% ipython --no-banner

In [1]: import numpy as np

In [2]: import numpy.linalg as la

In [3]: np.set_printoptions(precision=2, suppress=True, linewidth=200, floatmode="fixed")

In [4]: X = np.load("x.npy")

In [5]: X
Out[5]: 
array([[  6.00,  -5.00,   0.00,   2.00],
       [ -4.00,   1.00,   0.00,  -2.00],
       [ -6.00,   3.00,  -1.00,  -3.00],
       [-20.00,  13.00,   0.00,  -8.00]])

In [6]: Uu, s, VT = la.svd(X)

In [7]: np.argmax(s[:-1] / (s[1:] + 1e-6)) + 1
Out[7]: np.int64(1)

In [8]: out = Uu[:, :1] @ np.diag(s[:1]) @ VT[:1]

In [9]: round(float(la.norm(X - out, 2)), 2), round(s[1], 2)
Out[9]: (2.16, np.float64(2.16))

In [10]: la.matrix_rank(X, rtol=0.05)
Out[10]: np.int64(2)

In [11]: la.matrix_rank(out)
Out[11]: np.int64(1)

In [12]: vals, vecs = la.eig(X)

In [13]: np.sort(la.eigvals(X @ X))
Out[13]: array([1.00+0.00j, 1.00+0.00j, 4.00-0.00j, 4.00+0.00j])

In [14]: vals
Out[14]: array([-1.00,  2.00, -1.00, -2.00])

In [15]: round(float(np.prod(vals)), 2)
Out[15]: -4.0

In [16]: np.sort(la.eigvals(la.inv(X)))
Out[16]: array([-1.00, -1.00, -0.50,  0.50])

In [17]: X @ vecs[:, 0] - vals[0] * vecs[:, 0]
Out[17]: array([0.00, 0.00, 0.00, 0.00])

In [18]: P = np.triu(np.array([[0, 3, 1, 0], [4, 1, 3, 4], [4, 0, 1, 1], [0, 5, 1, 3]]), 1) + np.eye(4)

In [19]: out = P @ X @ la.inv(P)

In [20]: np.trace(out), np.trace(X)
Out[20]: (np.float64(-2.0), np.float64(-2.0))

In [21]: K = np.loadtxt("m.csv", delimiter=",")

In [22]: K
Out[22]: 
array([[ 0.00,  0.00,  0.00,  0.00,  2.00],
       [ 0.00,  0.00,  0.00,  0.00, -2.00],
       [ 0.00,  0.00,  0.00,  0.00,  1.00],
       [ 0.00,  0.00,  0.00,  0.00,  2.00],
       [ 2.00, -2.00,  1.00,  2.00,  0.00]])

In [23]: Uu, s, VT = la.svd(K)

In [24]: np.argmax(s[:-1] / (s[1:] + 1e-6)) + 1
Out[24]: np.int64(2)

In [25]: s
Out[25]: array([ 3.61,  3.61,  0.00, -0.00,  0.00])

In [26]: out = Uu[:, :2] @ np.diag(s[:2]) @ VT[:2]

In [27]: round(float(la.norm(K - out) / la.norm(K)), 2)
Out[27]: 0.0

In [28]: round(la.norm(K - out, 2), 2), s[2]
Out[28]: (np.float64(0.0), np.float64(0.0))

In [29]: la.matrix_rank(out)
Out[29]: np.int64(2)

In [30]: rng = np.random.default_rng(5058)

In [31]: lab = rng.permutation(5)

In [32]: lab
Out[32]: array([1, 0, 3, 4, 2])

In [33]: out = K[lab][:, lab]

In [34]: np.round(np.sort(np.abs(la.eigvals(out))), 2) + 0
Out[34]: array([0.00, 0.00, 0.00, 3.61, 3.61])

In [35]: np.diag(out)
Out[35]: array([0.00, 0.00, 0.00, 0.00, 0.00])

In [36]: np.abs(np.diag(la.qr(K)[1])) > 1e-9
Out[36]: array([ True, False, False, False,  True])

In [37]: K @ la.pinv(K) @ K
Out[37]: 
array([[ 0.00,  0.00,  0.00,  0.00,  2.00],
       [ 0.00,  0.00,  0.00,  0.00, -2.00],
       [ 0.00,  0.00,  0.00,  0.00,  1.00],
       [ 0.00,  0.00,  0.00,  0.00,  2.00],
       [ 2.00, -2.00,  1.00,  2.00,  0.00]])

In [38]: vals, vecs = la.eigh(K)

In [39]: vec = np.array([7, -2, -4, 1, -3])

In [40]: vec @ K @ vec
Out[40]: np.float64(-96.0)

In [41]: (np.sign(vecs[:, -1].round(6)) == np.sign(vecs[0, -1].round(6))).astype(int)
Out[41]: array([1, 0, 1, 1, 1])

In [42]: np.round(vecs * np.abs(vals) @ vecs.T, 2) + 0
Out[42]: 
array([[ 1.11, -1.11,  0.55,  1.11,  0.00],
       [-1.11,  1.11, -0.55, -1.11,  0.00],
       [ 0.55, -0.55,  0.28,  0.55,  0.00],
       [ 1.11, -1.11,  0.55,  1.11,  0.00],
       [ 0.00,  0.00,  0.00,  0.00,  3.61]])

In [43]: np.round(la.norm(K, 2) / la.norm(K), 2)
Out[43]: np.float64(0.71)

In [44]: la.matrix_rank(K, rtol=0.1)
Out[44]: np.int64(2)

In [45]: W0 = np.loadtxt("block1.csv", delimiter=",")

In [46]: W0
Out[46]: 
array([[ 0.14, -0.05, -0.24,  0.14, -0.14, -0.14, -0.05],
       [-0.05,  0.02,  0.08, -0.05,  0.05,  0.05,  0.02],
       [-0.24,  0.08,  0.40, -0.24,  0.24,  0.24,  0.08],
       [ 0.14, -0.05, -0.24,  0.14, -0.14, -0.14, -0.05],
       [-0.14,  0.05,  0.24, -0.14,  0.14,  0.14,  0.05],
       [-0.14,  0.05,  0.24, -0.14,  0.14,  0.14,  0.05],
       [-0.05,  0.02,  0.08, -0.05,  0.05,  0.05,  0.02]])

In [47]: def softmax(z):
    ...:     e = np.exp(z - z.max(axis=-1, keepdims=True))
    ...:     return e / e.sum(axis=-1, keepdims=True)
    ...: 

In [48]: softmax(W0[1])
Out[48]: array([0.13, 0.14, 0.15, 0.13, 0.15, 0.15, 0.14])

In [49]: S = W0 @ W0.T / np.sqrt(7)

In [50]: softmax(S)
Out[50]: 
array([[0.15, 0.14, 0.13, 0.15, 0.14, 0.14, 0.14],
       [0.14, 0.14, 0.15, 0.14, 0.14, 0.14, 0.14],
       [0.13, 0.14, 0.16, 0.13, 0.15, 0.15, 0.14],
       [0.15, 0.14, 0.13, 0.15, 0.14, 0.14, 0.14],
       [0.13, 0.14, 0.15, 0.13, 0.15, 0.15, 0.14],
       [0.13, 0.14, 0.15, 0.13, 0.15, 0.15, 0.14],
       [0.14, 0.14, 0.15, 0.14, 0.14, 0.14, 0.14]])

In [51]: softmax(S).round(6).argmax(axis=1)
Out[51]: array([0, 2, 2, 0, 2, 2, 2])

In [52]: vals, vecs = la.eigh(W0)

In [53]: vals.round(2) + 0
Out[53]: array([0.00, 0.00, 0.00, 0.00, 0.00, 0.00, 1.00])

In [54]: np.round(la.eigvalsh(W0 @ W0), 2) + 0
Out[54]: array([0.00, 0.00, 0.00, 0.00, 0.00, 0.00, 1.00])

In [55]: np.round(vecs.T @ W0 @ vecs, 2) + 0
Out[55]: 
array([[0.00, 0.00, 0.00, 0.00, 0.00, 0.00, 0.00],
       [0.00, 0.00, 0.00, 0.00, 0.00, 0.00, 0.00],
       [0.00, 0.00, 0.00, 0.00, 0.00, 0.00, 0.00],
       [0.00, 0.00, 0.00, 0.00, 0.00, 0.00, 0.00],
       [0.00, 0.00, 0.00, 0.00, 0.00, 0.00, 0.00],
       [0.00, 0.00, 0.00, 0.00, 0.00, 0.00, 0.00],
       [0.00, 0.00, 0.00, 0.00, 0.00, 0.00, 1.00]])

In [56]: np.unique(vals.round(6) + 0, return_counts=True)[1]
Out[56]: array([6, 1])

In [57]: np.round(vecs.T @ vecs, 2) + 0
Out[57]: 
array([[1.00, 0.00, 0.00, 0.00, 0.00, 0.00, 0.00],
       [0.00, 1.00, 0.00, 0.00, 0.00, 0.00, 0.00],
       [0.00, 0.00, 1.00, 0.00, 0.00, 0.00, 0.00],
       [0.00, 0.00, 0.00, 1.00, 0.00, 0.00, 0.00],
       [0.00, 0.00, 0.00, 0.00, 1.00, 0.00, 0.00],
       [0.00, 0.00, 0.00, 0.00, 0.00, 1.00, 0.00],
       [0.00, 0.00, 0.00, 0.00, 0.00, 0.00, 1.00]])

In [58]: vals.sum(), round(float(np.trace(W0)), 2)
Out[58]: (np.float64(1.0), 1.0)

In [59]: np.abs(vecs[:, -1])
Out[59]: array([0.38, 0.13, 0.63, 0.38, 0.38, 0.38, 0.13])

In [60]: np.abs(vecs[:, -1]).round(6).argmax()
Out[60]: np.int64(2)
